$ python -q
>>> import numpy as np
>>> np.set_printoptions(precision=2, suppress=True, linewidth=200, sign=" ")
>>> A = np.load("mat.npy")
>>> print(A)
[[ 0  0  0]
 [ 0  1  0]
 [ 0  0 -3]]
>>> print(np.linalg.norm(A, axis=0))
[ 0.  1.  3.]
>>> print(A @ A.T)
[[ 0  0  0]
 [ 0  1  0]
 [ 0  0  9]]
>>> print(np.linalg.svd(A, compute_uv=False))
[ 3.  1.  0.]
>>> print(np.allclose(A @ A.T, A.T @ A))
True
>>> print(np.allclose(A, A.T))
True
>>> print((A + A.T) / 2)
[[ 0.  0.  0.]
 [ 0.  1.  0.]
 [ 0.  0. -3.]]
>>> print(round(float(np.abs(np.linalg.eigvals(A)).max()), 2))
3.0
>>> print(np.linalg.matrix_power(A, 2))
[[ 0  0  0]
 [ 0  1  0]
 [ 0  0  9]]
>>> data = np.load("case5.npy")
>>> print(data)
[[ 2  0  0  0  0  0  0  0]
 [ 0  9  0  0  0  0  0  0]
 [ 0  0  5  0  0  0  0  0]
 [ 0  0  0  3  0  0  0  0]
 [ 0  0  0  0  9  0  0  0]
 [ 0  0  0  0  0  7  0  0]
 [ 0  0  0  0  0  0  0  0]
 [ 0  0  0  0  0  0  0  4]]
>>> print(np.abs(np.diag(np.linalg.qr(data)[1])) > 1e-9)
[ True  True  True  True  True  True False  True]
>>> print(np.unique(data.round(6), axis=0).shape)
(8, 8)
>>> print(np.linalg.matrix_rank(data))
7
>>> print(round(np.linalg.norm(data), 2))
16.28
>>> print(data.sum(axis=0))
[ 2  9  5  3  9  7  0  4]
>>> print(np.count_nonzero(data))
7
>>> print(data.sum(axis=1))
[ 2  9  5  3  9  7  0  4]
>>> print(np.abs(data).max())
9
>>> print(data.shape)
(8, 8)
>>> print(np.linalg.svd(data, compute_uv=False))
[ 9.  9.  7.  5.  4.  3.  2.  0.]
